% python3 -q
>>> import numpy as np
>>> np.set_printoptions(precision=2, suppress=True, linewidth=100, legacy="1.25")
>>> data = np.loadtxt("out4.csv", delimiter=",")
>>> data.round(2) + 0
array([[ 12.93,  -0.34,   2.11,  11.73,   1.3 ,  -1.14],
       [ 13.56,  -4.02,  -4.22,  21.11,   4.3 ,   6.12],
       [  4.99,   1.39,   2.14,  12.26,   0.88,  -8.19],
       [ 16.26,   2.49,   2.25, -11.41,  -1.4 ,   9.55],
       [ -2.6 ,   3.89,  -4.79,  -7.91,  -0.09,   3.2 ],
       [ 21.64,  -4.04,  -5.76,   5.93,   3.35,  20.75],
       [ 18.1 ,  -2.1 ,   1.25,  13.71,   2.1 ,   3.99],
       [ 12.47,   2.77,  10.87,  11.08,  -1.31, -15.08],
       [  3.31,  -1.66, -12.34,   3.25,   3.8 ,  16.28],
       [ 13.65,   0.64,   8.44,  18.02,   0.31, -12.66],
       [ 18.22,  -1.86,   1.43,  12.38,   1.89,   4.27],
       [ 12.57,   0.02,  -4.13,  -3.61,   1.17,  13.71],
       [ -1.71,  -0.01, -10.84,   3.13,   3.06,   9.65],
       [ 21.47,   1.92,  17.25,  17.19,  -1.84, -19.5 ],
       [ 13.93,  -1.38,  -3.87,   4.1 ,   2.12,  11.79],
       [ 26.78,  -0.42,  13.12,  15.63,  -0.53,  -7.9 ],
       [ 23.77,   4.18,  10.58, -15.49,  -3.83,   4.32],
       [  3.06,   2.49,  -2.4 ,  -1.91,   0.31,   2.21],
       [ -0.46,   5.12,   5.53,   3.28,  -1.52, -15.1 ],
       [ 11.51,   0.09,  12.5 ,  33.56,   0.94, -26.29],
       [ 16.66,  -6.27,  -8.88,  21.11,   5.82,  16.12],
       [ 15.65,  -1.49,   3.94,  19.21,   1.86,  -4.27],
       [-25.34,   5.25, -12.  ,   1.19,   1.73,  -8.18],
       [ 15.96,   3.11,   5.24,  -8.51,  -1.91,   3.58],
       [ 16.92,  -4.75, -10.9 ,   6.4 ,   4.6 ,  24.63],
       [ 28.57,  -0.43,  21.38,  30.95,  -0.89, -24.68],
       [ -1.76,   0.  , -17.73, -11.82,   3.18,  25.64],
       [ -6.34,  -3.21, -15.13,  21.61,   6.29,   5.98],
       [ 13.15,   5.3 ,  15.01,   2.55,  -3.51, -18.05],
       [  8.34,   0.46,  -2.55,   3.19,   1.3 ,   5.22],
       [ 22.66,   1.71,  13.14,   7.85,  -1.75,  -8.77],
       [  2.68,   2.38,  -5.15,  -6.62,   0.49,   7.84],
       [ 26.73,  -2.35,  -0.63,  -1.52,   1.27,  19.66],
       [ -1.22,  -3.19, -14.01,  16.32,   5.62,  10.47]])
>>> left, sig, vt = np.linalg.svd(data)
>>> evecs = vt[:(sig > 1e-8).sum()]
>>> rng = np.random.default_rng(1460)
>>> vec = data[32] + 3 * data[25] + rng.integers(2) * np.eye(6)[1]
>>> vec
array([112.43,  -2.63,  63.49,  91.34,  -1.4 , -54.36])
>>> np.diag(evecs.T @ evecs)
array([0.93, 0.63, 0.7 , 0.91, 0.05, 0.78])
>>> np.linalg.matrix_rank(np.vstack([data, vec]))
5
>>> J = np.load("block4.npy")
>>> J
array([[ -4,   3,  -5,  -3,  -9,   3],
       [  4,   1,   0,  -3,  -9,  -3],
       [ -3,   3,   0,  -4, -12,   1]])
>>> other = np.array([[1, 0, 1], [1, 2, 0], [0, 0, 0], [1, 1, 2], [0, -1, 1], [-1, 2, -1]])
>>> np.einsum("ik,kj->ji", J, other)
array([[ -7,   5,  -5],
       [ 18,   2,  16],
       [-22,  -8, -24]])
>>> np.linalg.matrix_rank(np.vstack([J, other.T]))
6
>>> np.einsum("ij,ij->i", J, J)
array([149, 116, 179])
